% ipython --no-banner

In [1]: import numpy as np

In [2]: import numpy.linalg as la

In [3]: np.set_printoptions(suppress=True, linewidth=160)

In [4]: M = np.array([[5, -5, 0, 0, 0, 0],
   ...:     [4, -3, 0, 0, 0, 0],
   ...:     [1, -3, 0, 0, 0, 0],
   ...:     [0, 0, 5, -5, 0, 0],
   ...:     [0, 0, 4, -3, 0, 0],
   ...:     [0, 0, 1, -3, 0, 0],
   ...:     [0, 0, 0, 0, 5, -5],
   ...:     [0, 0, 0, 0, 4, -3],
   ...:     [0, 0, 0, 0, 1, -3]])

In [5]: M
Out[5]: 
array([[ 5, -5,  0,  0,  0,  0],
       [ 4, -3,  0,  0,  0,  0],
       [ 1, -3,  0,  0,  0,  0],
       [ 0,  0,  5, -5,  0,  0],
       [ 0,  0,  4, -3,  0,  0],
       [ 0,  0,  1, -3,  0,  0],
       [ 0,  0,  0,  0,  5, -5],
       [ 0,  0,  0,  0,  4, -3],
       [ 0,  0,  0,  0,  1, -3]])

In [6]: rng = np.random.default_rng(117)

In [7]: idx = rng.permutation(6)

In [8]: B = M[:, idx] * rng.choice([-1, 1], 6)

In [9]: B
Out[9]: 
array([[5, 0, 5, 0, 0, 0],
       [4, 0, 3, 0, 0, 0],
       [1, 0, 3, 0, 0, 0],
       [0, 5, 0, 0, 5, 0],
       [0, 3, 0, 0, 4, 0],
       [0, 3, 0, 0, 1, 0],
       [0, 0, 0, 5, 0, 5],
       [0, 0, 0, 4, 0, 3],
       [0, 0, 0, 1, 0, 3]])

In [10]: left, _, Vh = la.svd(M.T @ B)

In [11]: np.round(left @ Vh, 2) + 0
Out[11]: 
array([[ 1.,  0.,  0.,  0.,  0.,  0.],
       [ 0.,  0., -1.,  0.,  0.,  0.],
       [ 0.,  0.,  0.,  0.,  1.,  0.],
       [ 0., -1.,  0.,  0.,  0.,  0.],
       [ 0.,  0.,  0.,  1.,  0.,  0.],
       [ 0.,  0.,  0.,  0.,  0., -1.]])

In [12]: np.round(la.lstsq(M, B)[0], 2) + 0
Out[12]: 
array([[ 1.,  0.,  0.,  0.,  0.,  0.],
       [ 0.,  0., -1.,  0.,  0.,  0.],
       [ 0.,  0.,  0.,  0.,  1.,  0.],
       [ 0., -1.,  0.,  0.,  0.,  0.],
       [ 0.,  0.,  0.,  1.,  0.,  0.],
       [ 0.,  0.,  0.,  0.,  0., -1.]])

In [13]: A = np.array([[2, -3, 1, -2, 3, -1, 2, -1],
    ...:     [-1, 2, -3, 1, -2, 3, -1, 2],
    ...:     [2, -1, 2, -3, 1, -2, 3, -1],
    ...:     [-1, 2, -1, 2, -3, 1, -2, 3],
    ...:     [3, -1, 2, -1, 2, -3, 1, -2],
    ...:     [-2, 3, -1, 2, -1, 2, -3, 1],
    ...:     [1, -2, 3, -1, 2, -1, 2, -3],
    ...:     [-3, 1, -2, 3, -1, 2, -1, 2]])

In [14]: vec = np.array([-3, -2, 2, -1, 1, 3, -3, 2])

In [15]: A @ np.eye(8)[2]
Out[15]: array([ 1., -3.,  2., -1.,  2., -1.,  3., -2.])

In [16]: A @ vec
Out[16]: array([ -4,   6, -13,   7, -16,  12,  -5,  12])

In [17]: la.norm(A @ vec) <= la.norm(A, 2) * la.norm(vec) + 1e-9
Out[17]: np.True_

In [18]: print(np.einsum("ij,j->i", A, vec))
[ -4   6 -13   7 -16  12  -5  12]

In [19]: print(A @ (2 * vec))
[ -8  12 -26  14 -32  24 -10  24]

In [20]: A @ np.ones(8)
Out[20]: array([1., 1., 1., 1., 1., 1., 1., 1.])

In [21]: np.sign((A @ vec).round(6))
Out[21]: array([-1,  1, -1,  1, -1,  1, -1,  1])

In [22]: Q, r_ = la.qr(A)

In [23]: np.trace(Q @ Q.T)
Out[23]: np.float64(8.0)

In [24]: np.allclose(r_.T @ r_, A.T @ A)
Out[24]: True

In [25]: np.round(Q.T @ Q, 2) + 0
Out[25]: 
array([[1., 0., 0., 0., 0., 0., 0., 0.],
       [0., 1., 0., 0., 0., 0., 0., 0.],
       [0., 0., 1., 0., 0., 0., 0., 0.],
       [0., 0., 0., 1., 0., 0., 0., 0.],
       [0., 0., 0., 0., 1., 0., 0., 0.],
       [0., 0., 0., 0., 0., 1., 0., 0.],
       [0., 0., 0., 0., 0., 0., 1., 0.],
       [0., 0., 0., 0., 0., 0., 0., 1.]])

In [26]: np.round(np.abs(np.diag(r_)), 2)
Out[26]: array([5.74, 3.54, 3.02, 2.2 , 2.18, 1.65, 1.62, 1.62])

In [27]: print(round(abs(r_[0, 0]), 2), round(la.norm(A[:, 0]), 2))
5.74 5.74

In [28]: B = A / np.sqrt((A ** 2).mean(axis=1, keepdims=True))

In [29]: np.round(A - A.mean(axis=1, keepdims=True), 2)
Out[29]: 
array([[ 1.88, -3.12,  0.88, -2.12,  2.88, -1.12,  1.88, -1.12],
       [-1.12,  1.88, -3.12,  0.88, -2.12,  2.88, -1.12,  1.88],
       [ 1.88, -1.12,  1.88, -3.12,  0.88, -2.12,  2.88, -1.12],
       [-1.12,  1.88, -1.12,  1.88, -3.12,  0.88, -2.12,  2.88],
       [ 2.88, -1.12,  1.88, -1.12,  1.88, -3.12,  0.88, -2.12],
       [-2.12,  2.88, -1.12,  1.88, -1.12,  1.88, -3.12,  0.88],
       [ 0.88, -2.12,  2.88, -1.12,  1.88, -1.12,  1.88, -3.12],
       [-3.12,  0.88, -2.12,  2.88, -1.12,  1.88, -1.12,  1.88]])

In [30]: np.round(la.norm(B, axis=1), 2)
Out[30]: array([2.83, 2.83, 2.83, 2.83, 2.83, 2.83, 2.83, 2.83])

In [31]: B = A + rng.integers(-2, 3, (8, 1)) @ rng.integers(-2, 3, (1, 8))

In [32]: B
Out[32]: 
array([[ 3, -5,  3, -2,  1,  1,  0,  1],
       [ 0,  0, -1,  1, -4,  5, -3,  4],
       [ 4, -5,  6, -3, -3,  2, -1,  3],
       [ 0,  0,  1,  2, -5,  3, -4,  5],
       [ 3, -1,  2, -1,  2, -3,  1, -2],
       [ 0, -1,  3,  2, -5,  6, -7,  5],
       [-1,  2, -1, -1,  6, -5,  6, -7],
       [-4,  3, -4,  3,  1,  0,  1,  0]])

In [33]: np.abs(B - A).sum(axis=1)
Out[33]: array([13, 13, 26, 13,  0, 26, 26, 13])

In [34]: la.matrix_rank(B - A, tol=1e-8)
Out[34]: np.int64(1)

In [35]: m1 = np.loadtxt("out1.csv", delimiter=",")

In [36]: m1
Out[36]: 
array([[ 5.,  7.,  2.,  9.,  4., -5.,  6., -1.,  3.,  6., -6.],
       [-9.,  6.,  6., -8.,  3., -3.,  2., -8., -3.,  2.,  7.],
       [ 0.,  7., -3.,  8., -8.,  7., -7., -9.,  7.,  4.,  0.],
       [ 0.,  5., -3., -2.,  8., -9., -7.,  4., -1., -8.,  1.],
       [-2.,  2.,  2.,  5.,  2.,  5.,  7.,  9.,  1.,  9., -8.],
       [ 7.,  0.,  7.,  9., -6., -6., -1.,  5.,  2., -7., -2.],
       [-9.,  6.,  6.,  2.,  6.,  4., -4., -7.,  5., -2.,  5.]])

In [37]: left, s, Vh = la.svd(m1, full_matrices=False)

In [38]: np.round(np.cumsum(s ** 2) / np.sum(s ** 2), 2)
Out[38]: array([0.31, 0.55, 0.72, 0.87, 0.93, 0.99, 1.  ])

In [39]: np.round(s / s[0], 2)
Out[39]: array([1.  , 0.88, 0.75, 0.69, 0.46, 0.41, 0.22])

In [40]: print(left.shape, s.shape, Vh.shape)
(7, 7) (7,) (7, 11)

In [41]: np.round(left.T @ m1 @ Vh.T, 2) + 0
Out[41]: 
array([[27.39,  0.  ,  0.  ,  0.  ,  0.  ,  0.  ,  0.  ],
       [ 0.  , 24.16,  0.  ,  0.  ,  0.  ,  0.  ,  0.  ],
       [ 0.  ,  0.  , 20.55,  0.  ,  0.  ,  0.  ,  0.  ],
       [ 0.  ,  0.  ,  0.  , 18.81,  0.  ,  0.  ,  0.  ],
       [ 0.  ,  0.  ,  0.  ,  0.  , 12.72,  0.  ,  0.  ],
       [ 0.  ,  0.  ,  0.  ,  0.  ,  0.  , 11.14,  0.  ],
       [ 0.  ,  0.  ,  0.  ,  0.  ,  0.  ,  0.  ,  5.99]])

In [42]: s.round(2)
Out[42]: array([27.39, 24.16, 20.55, 18.81, 12.72, 11.14,  5.99])

In [43]: np.round(Vh @ Vh.T, 2) + 0
Out[43]: 
array([[1., 0., 0., 0., 0., 0., 0.],
       [0., 1., 0., 0., 0., 0., 0.],
       [0., 0., 1., 0., 0., 0., 0.],
       [0., 0., 0., 1., 0., 0., 0.],
       [0., 0., 0., 0., 1., 0., 0.],
       [0., 0., 0., 0., 0., 1., 0.],
       [0., 0., 0., 0., 0., 0., 1.]])

In [44]: print((s > 1e-8).sum())
7
